$ python3 -q
>>> import numpy as np
>>> from numpy import linalg as LA
>>> np.set_printoptions(precision=2, suppress=True, linewidth=200)
>>> rnd = lambda a: np.round(a, 2) + 0
>>> M = np.load("arr.npy")
>>> M
array([[ 0, -6,  1,  0],
       [ 0,  0,  6, -1],
       [ 0,  0,  0,  0],
       [ 0,  0,  0,  0]])
>>> LA.cond(M) > 100
np.True_
>>> [round(float(x), 2) for x in LA.svd(M, compute_uv=False)[:3]]
[6.56, 5.57, 0.0]
>>> LA.matrix_rank(M, rtol=0.1)
np.int64(2)
>>> E = np.load("dump.npy")
>>> E
array([[-3,  0,  0,  4,  5, -4, -3,  2,  2,  3, -1, -5],
       [ 0, -2, -4, -5,  5,  4, -1, -4,  2, -3,  2,  5],
       [ 3,  5, -1, -3, -4,  4,  4,  1,  5, -2, -5,  4],
       [ 0, -4,  1,  3, -4,  4,  4,  5,  3,  4, -4, -2],
       [ 3,  3, -4,  0,  5,  3,  1, -4,  1,  0, -4, -4],
       [-4,  4,  2,  1, -1, -3,  4, -1, -5, -4, -2, -3],
       [ 3,  5, -1, -3, -4,  4,  4,  1,  5, -2, -5,  4],
       [ 2, -1, -1,  0, -5,  1,  3, -3,  3, -3,  1, -2]])
>>> np.prod(np.diag(M)), rnd(LA.det(M))
(np.int64(0), np.float64(0.0))
>>> LA.matrix_rank(M - M[0, 0] * np.eye(4))
np.int64(2)
>>> x0 = np.array([6, 9, -7, 8])
>>> M @ np.ones(4)
array([-5.,  5.,  0.,  0.])
>>> (M @ x0).argmax()
np.int64(2)
>>> np.sign((M @ x0).round(6))
array([-1, -1,  0,  0])
>>> LA.norm(M @ x0) <= LA.norm(M, 2) * LA.norm(x0) + 1e-9
np.True_
>>> M @ x0
array([-61, -50,   0,   0])
>>> M @ np.eye(4)[2]
array([1., 6., 0., 0.])
>>> np.argsort(-LA.norm(E, axis=0).round(6), kind="stable")[:3]
array([ 4, 11,  8])
>>> Uu, s, Vt = LA.svd(M)
>>> vecs = Vt[:(s > 1e-8).sum()]
>>> rng = np.random.default_rng(131)
>>> x0 = M[3] + -3 * M[0] + rng.integers(2) * np.eye(4)[0]
>>> x0
array([ 0., 18., -3.,  0.])
>>> LA.matrix_rank(np.vstack([M, x0]))
np.int64(2)
>>> np.allclose(vecs.T @ vecs @ x0, x0)
True
>>> rnd(np.diag(vecs.T @ vecs))
array([0.  , 1.  , 0.97, 0.03])
>>> Uu, s, Vt = LA.svd(E, full_matrices=False)
>>> rnd(np.abs(Vt[0]))
array([0.29, 0.24, 0.13, 0.27, 0.34, 0.42, 0.34, 0.02, 0.36, 0.18, 0.3 , 0.33])
>>> np.allclose(Uu * s @ Vt, E)
True
>>> rnd(np.sqrt((s ** 2).sum())), rnd(LA.norm(E))
(np.float64(32.28), np.float64(32.28))
>>> rnd(Uu.T @ E @ Vt.T)
array([[20.32,  0.  ,  0.  ,  0.  ,  0.  ,  0.  ,  0.  ,  0.  ],
       [ 0.  , 15.18,  0.  ,  0.  ,  0.  ,  0.  ,  0.  ,  0.  ],
       [ 0.  ,  0.  , 12.05,  0.  ,  0.  ,  0.  ,  0.  ,  0.  ],
       [ 0.  ,  0.  ,  0.  , 11.53,  0.  ,  0.  ,  0.  ,  0.  ],
       [ 0.  ,  0.  ,  0.  ,  0.  ,  8.09,  0.  ,  0.  ,  0.  ],
       [ 0.  ,  0.  ,  0.  ,  0.  ,  0.  ,  5.82,  0.  ,  0.  ],
       [ 0.  ,  0.  ,  0.  ,  0.  ,  0.  ,  0.  ,  4.59,  0.  ],
       [ 0.  ,  0.  ,  0.  ,  0.  ,  0.  ,  0.  ,  0.  ,  0.  ]])
>>> rnd(np.cumsum(s ** 2) / np.sum(s ** 2))
array([0.4 , 0.62, 0.76, 0.88, 0.95, 0.98, 1.  , 1.  ])
>>> (s > 1e-8).sum()
np.int64(7)
>>> rnd(s)
array([20.32, 15.18, 12.05, 11.53,  8.09,  5.82,  4.59,  0.  ])
>>> Uu.shape, s.shape, Vt.shape
((8, 8), (8,), (8, 12))
>>> feats = np.load("a.npy")
>>> feats
array([[ 37.26,   0.  ,  13.67, -33.26, -23.59,  -7.65,  15.68,  37.26, -25.45],
       [ 34.87,   0.  ,  12.6 , -30.87, -22.26,  -6.56,  14.66,  34.87, -23.68],
       [ 31.96,   0.  ,  11.3 , -27.98, -20.62,  -5.27,  13.42,  31.96, -21.54],
       [ 26.32,   0.  ,   8.79, -22.39, -17.39,  -2.94,  10.99,  26.32, -17.45],
       [ 22.49,   0.  ,   7.1 , -18.65, -15.15,  -1.51,   9.34,  22.49, -14.73],
       [ 15.93,   0.  ,   4.24, -12.31, -11.16,   0.56,   6.48,  15.93, -10.19],
       [  8.75,   0.  ,   1.28,  -5.66,  -6.51,   1.94,   3.33,   8.75,  -5.47],
       [  7.68,   0.  ,   0.88,  -4.72,  -5.78,   2.02,   2.86,   7.68,  -4.8 ],
       [  4.96,   0.  ,  -0.05,  -2.45,  -3.85,   1.96,   1.68,   4.96,  -3.14],
       [  4.51,   0.  ,  -0.18,  -2.1 ,  -3.51,   1.9 ,   1.49,   4.51,  -2.88],
       [  1.65,   0.  ,  -0.65,  -0.25,  -1.3 ,   1.06,   0.36,   1.65,  -1.2 ],
       [  1.22,   0.  ,  -0.61,  -0.07,  -0.95,   0.82,   0.22,   1.22,  -0.93],
       [  1.2 ,   0.  ,  -0.61,  -0.07,  -0.93,   0.81,   0.22,   1.2 ,  -0.92],
       [  0.54,   0.  ,  -0.4 ,   0.07,  -0.4 ,   0.38,   0.05,   0.54,  -0.47],
       [ -0.33,   0.  ,   0.39,  -0.15,   0.19,  -0.19,   0.03,  -0.33,   0.37],
       [ -0.54,   0.  ,   0.71,  -0.3 ,   0.29,  -0.26,   0.07,  -0.54,   0.66],
       [ -0.99,   0.  ,   1.46,  -0.63,   0.38,  -0.18,   0.22,  -0.99,   1.39],
       [ -1.  ,   0.  ,   1.49,  -0.64,   0.38,  -0.17,   0.23,  -1.  ,   1.42],
       [ -1.15,   0.  ,   1.74,  -0.74,   0.38,  -0.08,   0.29,  -1.15,   1.69],
       [ -1.2 ,   0.  ,   1.83,  -0.77,   0.38,  -0.04,   0.3 ,  -1.2 ,   1.78],
       [ -2.46,   0.  ,   3.59,  -1.18,   0.22,   1.55,   0.72,  -2.46,   4.2 ],
       [ -3.52,   0.  ,   4.62,  -1.1 ,   0.06,   3.22,   0.93,  -3.52,   6.15],
       [ -4.74,   0.  ,   5.51,  -0.78,  -0.09,   5.2 ,   1.08,  -4.74,   8.28],
       [ -6.47,   0.  ,   6.48,  -0.09,  -0.23,   8.02,   1.17,  -6.47,  11.15],
       [ -7.59,   0.  ,   6.98,   0.46,  -0.3 ,   9.84,   1.19,  -7.59,  12.95],
       [ -8.52,   0.  ,   7.34,   0.96,  -0.34,  11.32,   1.18,  -8.52,  14.4 ],
       [-16.21,   0.  ,   9.25,   5.83,  -0.3 ,  23.3 ,   0.67, -16.21,  25.84],
       [-17.8 ,   0.  ,   9.5 ,   6.95,  -0.23,  25.71,   0.5 , -17.8 ,  28.11],
       [-18.31,   0.  ,   9.57,   7.31,  -0.21,  26.48,   0.45, -18.31,  28.83]])
>>> LA.matrix_rank(feats, rtol=0.1)
np.int64(2)
>>> [round(float(x), 2) for x in LA.svd(feats, compute_uv=False)[:3]]
[156.71, 63.89, 12.97]
